$ python3 -q
>>> import numpy as np
>>> np.set_printoptions(precision=3, suppress=True, linewidth=100)
>>> B = np.array([[-0.8, 1.6, 0.7],
...     [1.1, -0.6, 0.5],
...     [-1.3, -0.6, -0.7],
...     [-0.7, -0.4, 0.4],
...     [0.4, 2.2, -0.9],
...     [-0.4, -0.3, -1.2],
...     [-0.6, 0.2, -1.1],
...     [0.6, -0.5, -0.1]])
>>> C = np.array([[-1.0, -0.5, 0.0, -0.1, -1.3, -2.7, -0.8, 0.6],
...     [0.3, -2.0, -0.1, 0.9, -0.8, -1.5, 1.7, 0.8],
...     [1.3, 1.4, 0.3, 0.5, -1.3, -0.3, -0.1, -0.7]])
>>> A = B @ C
>>> A
array([[ 2.19, -1.82,  0.05,  1.87, -1.15, -0.45,  3.29,  0.31],
       [-0.63,  1.35,  0.21, -0.4 , -1.6 , -2.22, -1.95, -0.17],
       [ 0.21,  0.87, -0.15, -0.76,  3.08,  4.62,  0.09, -0.77],
       [ 1.1 ,  1.71,  0.16, -0.09,  0.71,  2.37, -0.16, -1.02],
       [-0.91, -5.86, -0.49,  1.49, -1.11, -4.11,  3.51,  2.63],
       [-1.25, -0.88, -0.33, -0.83,  2.32,  1.89, -0.07,  0.36],
       [-0.77, -1.64, -0.35, -0.31,  2.05,  1.65,  0.93,  0.57],
       [-0.88,  0.56,  0.02, -0.56, -0.25, -0.84, -1.32,  0.03]])
>>> np.linalg.lstsq(A[:-1].T, A[-1])[2]
np.int32(3)
>>> np.round(np.trace(np.linalg.pinv(A) @ A), 3)
np.float64(3.0)
>>> np.abs(np.diag(np.linalg.qr(A)[1])) > 1e-9
array([ True,  True,  True, False, False, False, False, False])
>>> left, sv, VT = np.linalg.svd(A)
>>> evecs = VT[:(sv > 1e-8).sum()]
>>> rng = np.random.default_rng(324338)
>>> vec = A[1] + -2 * A[3] + rng.integers(2) * np.eye(8)[4]
>>> vec
array([-2.83, -2.07, -0.11, -0.22, -2.02, -6.96, -1.63,  1.87])
>>> np.linalg.matrix_rank(np.vstack([A, vec]))
np.int64(4)
>>> np.diag(evecs.T @ evecs)
array([0.473, 0.587, 0.015, 0.162, 0.443, 0.678, 0.513, 0.129])
>>> rk = np.linalg.matrix_rank(A)
>>> rk
np.int64(3)
>>> ns = np.linalg.svd(A)[2][rk:].T
>>> [int(np.linalg.matrix_rank(A[:, :j + 1])) for j in range(8)]
[1, 2, 3, 3, 3, 3, 3, 3]
>>> [int(np.linalg.matrix_rank(np.delete(A, i, axis=0))) for i in range(8)]
[3, 3, 3, 3, 3, 3, 3, 3]
>>> np.allclose(A @ ns, 0)
True
>>> ns.shape
(8, 5)
>>> np.linalg.matrix_rank(A.T @ A), np.linalg.matrix_rank(A @ A.T)
(np.int64(3), np.int64(3))
>>> arr = np.load("mat.npy")
>>> arr
array([[ -1,  -1,  -3,  -2,  -3,  -3,   0,   2],
       [  1,   3,  -2,  -1,  -1,  -2,   3,   0],
       [  2,   1,  -1,  -3,  -2,  -3,  -3,  -1],
       [  2,   3,   1,   3,   3,   1,   3,   3],
       [  3,  11, -11,  -6,  -7, -11,  12,   2]])
>>> W1 = np.array([[2, 0, 2],
...     [0, 0, 5],
...     [0, 4, 4],
...     [1, 2, 1],
...     [5, 4, 2],
...     [2, 1, 0],
...     [3, 5, 5],
...     [0, 4, 4]])
>>> c = np.array([-3, -3, -5])
>>> H = np.maximum(arr @ W1 + c, 0)
>>> (H > 0).mean(axis=0)
array([0.2, 0.2, 0.6])
>>> C = np.array([[-1, -3, 3], [2, 1, 1], [2, -1, 2]])
>>> (H @ C).round(6).argmax(axis=1)
array([0, 0, 0, 2, 0])
>>> W1 @ C
array([[  2,  -8,  10],
       [ 10,  -5,  10],
       [ 16,   0,  12],
       [  5,  -2,   7],
       [  7, -13,  23],
       [  0,  -5,   7],
       [ 17,  -9,  24],
       [ 16,   0,  12]])
>>> H @ C
array([[  0,   0,   0],
       [ 32, -16,  32],
       [  0,   0,   0],
       [172, -97, 245],
       [120, -60, 120]])
>>> rk = np.linalg.matrix_rank(arr)
>>> rk
np.int64(4)
>>> ns = np.linalg.svd(arr)[2][rk:].T
>>> np.round(arr @ ns, 3) + 0
array([[0., 0., 0., 0.],
       [0., 0., 0., 0.],
       [0., 0., 0., 0.],
       [0., 0., 0., 0.],
       [0., 0., 0., 0.]])
>>> [int(np.linalg.matrix_rank(arr[:i])) for i in range(1, len(arr) + 1)]
[1, 2, 3, 4, 4]
>>> np.allclose(arr @ ns, 0)
True
>>> ns.shape
(8, 4)
>>> np.linalg.matrix_rank(arr.T @ arr), np.linalg.matrix_rank(arr @ arr.T)
(np.int64(4), np.int64(4))
>>> np.round(np.sort(np.abs(np.linalg.eigvals(A))), 3) + 0
array([0.   , 0.   , 0.   , 0.   , 0.   , 1.722, 2.141, 4.621])
>>> round(float(np.abs(np.linalg.eigvals(A)).max()), 3)
4.621
>>> round(np.trace(A), 3)
np.float64(5.04)
>>> round(np.linalg.det(A), 3)
np.float64(0.0)
